% python3 -q
>>> import numpy as np
>>> np.set_printoptions(suppress=True, linewidth=140)
>>> K = np.load("x.npy")
>>> K
array([[ 0.6, -1. , -0.5, -0.1, -1. ],
       [-1. ,  1.2, -0.3, -0.1, -0.8],
       [-0.5, -0.3,  2. ,  0.1, -0.7],
       [-0.1, -0.1,  0.1,  2.2, -0.5],
       [-1. , -0.8, -0.7, -0.5,  1.9]])
>>> round(float(np.linalg.det(2 * K)), 1), round(float(np.linalg.det(K)), 1)
(-754.0, -23.6)
>>> round(float(np.linalg.eigvals(K).sum().real), 1)
7.9
>>> np.round(np.poly(K), 1)
array([  1. ,  -7.9,  20.3, -12.6, -20.7,  23.6])
>>> rng = np.random.default_rng(588)
>>> A2 = K + rng.integers(-2, 3, (5, 4)) @ rng.integers(-2, 3, (4, 5))
>>> A2.round(1)
array([[-3.4,  3. , -2.5, 15.9, -1. ],
       [-1. , -0.8,  5.7, -2.1, -2.8],
       [-2.5, -6.3,  9. ,  0.1,  0.3],
       [ 1.9,  5.9, -4.9,  6.2, -0.5],
       [ 2. ,  3.2, -2.7,  5.5,  4.9]])
>>> np.abs(A2 - K).sum(axis=1)
array([26., 12., 16., 17., 18.])
>>> np.linalg.matrix_rank(A2 - K, tol=1e-8)
np.int64(4)
>>> np.round(np.linalg.svd(A2 - K, compute_uv=False), 1) + 0
array([20.3, 11.9,  4.6,  3.5,  0. ])
>>> F = np.loadtxt("test7.csv", delimiter=",")
>>> F
array([[-1. ,  1.5, -3.7,  0.5],
       [-1. ,  1.4, -3.9,  0.4],
       [-1. ,  4. , -1.9,  3. ],
       [-1. ,  3.5, -0.9,  2.5],
       [-1. ,  1.5, -2.6,  0.5],
       [-1. ,  2.1, -3.4,  1.1],
       [-1. , -0.3, -5. , -1.3],
       [-1. ,  1.8, -6.9,  0.8],
       [-1. ,  2.2, -0.2,  1.2],
       [-1. ,  4.9,  1. ,  3.9],
       [-1. ,  0.7, -3.1, -0.3],
       [-1. ,  1.7, -4.2,  0.7],
       [-1. ,  2.6, -3.7,  1.6],
       [-1. ,  4.3, -1.1,  3.3],
       [-1. ,  2.5, -3.6,  1.5],
       [-1. ,  2.2, -1.2,  1.2],
       [-1. ,  2. , -2.2,  1. ],
       [-1. ,  0.6, -2.4, -0.4],
       [-1. ,  5.2,  1.8,  4.2],
       [-1. , -0.9, -5.7, -1.9],
       [-1. ,  1.3, -2.7,  0.3],
       [-1. ,  1.7, -0.8,  0.7],
       [-1. , -0.1, -4.5, -1.1],
       [-1. ,  1.3, -5.7,  0.3],
       [-1. ,  3.1, -1.1,  2.1],
       [-1. ,  1.6, -0.6,  0.6],
       [-1. , -0.2, -3.2, -1.2],
       [-1. ,  2.6, -3.5,  1.6],
       [-1. ,  2.3, -2.5,  1.3]])
>>> # rows and columns are dependent
>>> round(float(np.trace(np.linalg.pinv(F) @ F)), 1)
3.0
>>> np.round(F @ np.linalg.pinv(F) @ F, 1)
array([[-1. ,  1.5, -3.7,  0.5],
       [-1. ,  1.4, -3.9,  0.4],
       [-1. ,  4. , -1.9,  3. ],
       [-1. ,  3.5, -0.9,  2.5],
       [-1. ,  1.5, -2.6,  0.5],
       [-1. ,  2.1, -3.4,  1.1],
       [-1. , -0.3, -5. , -1.3],
       [-1. ,  1.8, -6.9,  0.8],
       [-1. ,  2.2, -0.2,  1.2],
       [-1. ,  4.9,  1. ,  3.9],
       [-1. ,  0.7, -3.1, -0.3],
       [-1. ,  1.7, -4.2,  0.7],
       [-1. ,  2.6, -3.7,  1.6],
       [-1. ,  4.3, -1.1,  3.3],
       [-1. ,  2.5, -3.6,  1.5],
       [-1. ,  2.2, -1.2,  1.2],
       [-1. ,  2. , -2.2,  1. ],
       [-1. ,  0.6, -2.4, -0.4],
       [-1. ,  5.2,  1.8,  4.2],
       [-1. , -0.9, -5.7, -1.9],
       [-1. ,  1.3, -2.7,  0.3],
       [-1. ,  1.7, -0.8,  0.7],
       [-1. , -0.1, -4.5, -1.1],
       [-1. ,  1.3, -5.7,  0.3],
       [-1. ,  3.1, -1.1,  2.1],
       [-1. ,  1.6, -0.6,  0.6],
       [-1. , -0.2, -3.2, -1.2],
       [-1. ,  2.6, -3.5,  1.6],
       [-1. ,  2.3, -2.5,  1.3]])
>>> T = np.stack([F, 3 * F, F[::-1]])
>>> np.round(np.linalg.norm(T, axis=(1, 2)), 1)
array([24.7, 74.1, 24.7])
>>> (T @ F.T).shape
(3, 29, 29)
>>> np.linalg.matrix_rank(T)
array([3, 3, 3])
>>> [round(float(x), 1) for x in np.linalg.svd(F, compute_uv=False)[:3]]
[20.3, 14.0, 2.0]
>>> left, sigma, Vh = np.linalg.svd(F)
>>> V = Vh[:(sigma > 1e-8).sum()]
>>> x0 = F[25] + 5 * F[17] + rng.integers(2) * np.eye(4)[1]
>>> x0
array([ -6. ,   4.6, -12.6,  -1.4])
>>> np.linalg.matrix_rank(np.vstack([F, x0]))
np.int64(3)
>>> np.round(np.diag(V.T @ V), 1)
array([0.7, 0.7, 1. , 0.7])
>>> round(float(np.linalg.norm(x0 - V.T @ V @ x0)), 1)
0.0
>>> np.allclose(V.T @ V @ x0, x0)
True
>>> np.round(V.T @ V, 1) + 0
array([[ 0.7, -0.3,  0. ,  0.3],
       [-0.3,  0.7,  0. ,  0.3],
       [ 0. ,  0. ,  1. ,  0. ],
       [ 0.3,  0.3,  0. ,  0.7]])
>>> E = np.load("case8.npy")
>>> E
array([[-1.,  0.,  0.,  0.,  0.],
       [ 0.,  1.,  0.,  0.,  0.],
       [ 0.,  0.,  1.,  0.,  0.],
       [ 0.,  0.,  0.,  1.,  0.],
       [ 0.,  0.,  0.,  0., -1.]])
>>> # triangular, det is the product of the diagonal
>>> E @ E.T
array([[1., 0., 0., 0., 0.],
       [0., 1., 0., 0., 0.],
       [0., 0., 1., 0., 0.],
       [0., 0., 0., 1., 0.],
       [0., 0., 0., 0., 1.]])
>>> E.T @ E
array([[1., 0., 0., 0., 0.],
       [0., 1., 0., 0., 0.],
       [0., 0., 1., 0., 0.],
       [0., 0., 0., 1., 0.],
       [0., 0., 0., 0., 1.]])
>>> E[:, 2] @ E[:, 3]
np.float64(0.0)
>>> J = np.load("data.npy")
>>> J
array([[ 0.,  0.,  0.,  0.,  0.,  0., -3.,  1., -2.],
       [ 0.,  0.,  0.,  0.,  0.,  0.,  2., -5., -1.],
       [ 0.,  0.,  0.,  0.,  0.,  0.,  4., -1.,  0.],
       [ 0.,  0.,  0.,  0.,  0.,  0.,  0., -1.,  3.],
       [ 0.,  0.,  0.,  0.,  0.,  0.,  2.,  5.,  3.],
       [ 0.,  0.,  0.,  0.,  0.,  0.,  3., -3., -2.],
       [-3.,  2.,  4.,  0.,  2.,  3.,  0.,  0.,  0.],
       [ 1., -5., -1., -1.,  5., -3.,  0.,  0.,  0.],
       [-2., -1.,  0.,  3.,  3., -2.,  0.,  0.,  0.]])
>>> left, sigma, Vh = np.linalg.svd(J)
>>> np.argmax(sigma[:-1] / (sigma[1:] + 1e-6)) + 1
np.int64(6)
>>> A2 = left[:, :6] @ np.diag(sigma[:6]) @ Vh[:6]
>>> round(np.abs(J - A2).max(), 1)
np.float64(0.0)
>>> A2.round(1) + 0
array([[ 0.,  0.,  0.,  0.,  0.,  0., -3.,  1., -2.],
       [ 0.,  0.,  0.,  0.,  0.,  0.,  2., -5., -1.],
       [ 0.,  0.,  0.,  0.,  0.,  0.,  4., -1.,  0.],
       [ 0.,  0.,  0.,  0.,  0.,  0.,  0., -1.,  3.],
       [ 0.,  0.,  0.,  0.,  0.,  0.,  2.,  5.,  3.],
       [ 0.,  0.,  0.,  0.,  0.,  0.,  3., -3., -2.],
       [-3.,  2.,  4.,  0.,  2.,  3.,  0.,  0.,  0.],
       [ 1., -5., -1., -1.,  5., -3.,  0.,  0.,  0.],
       [-2., -1.,  0.,  3.,  3., -2.,  0.,  0.,  0.]])
>>> np.round(np.linalg.norm(J - A2) / np.linalg.norm(J), 1)
np.float64(0.0)
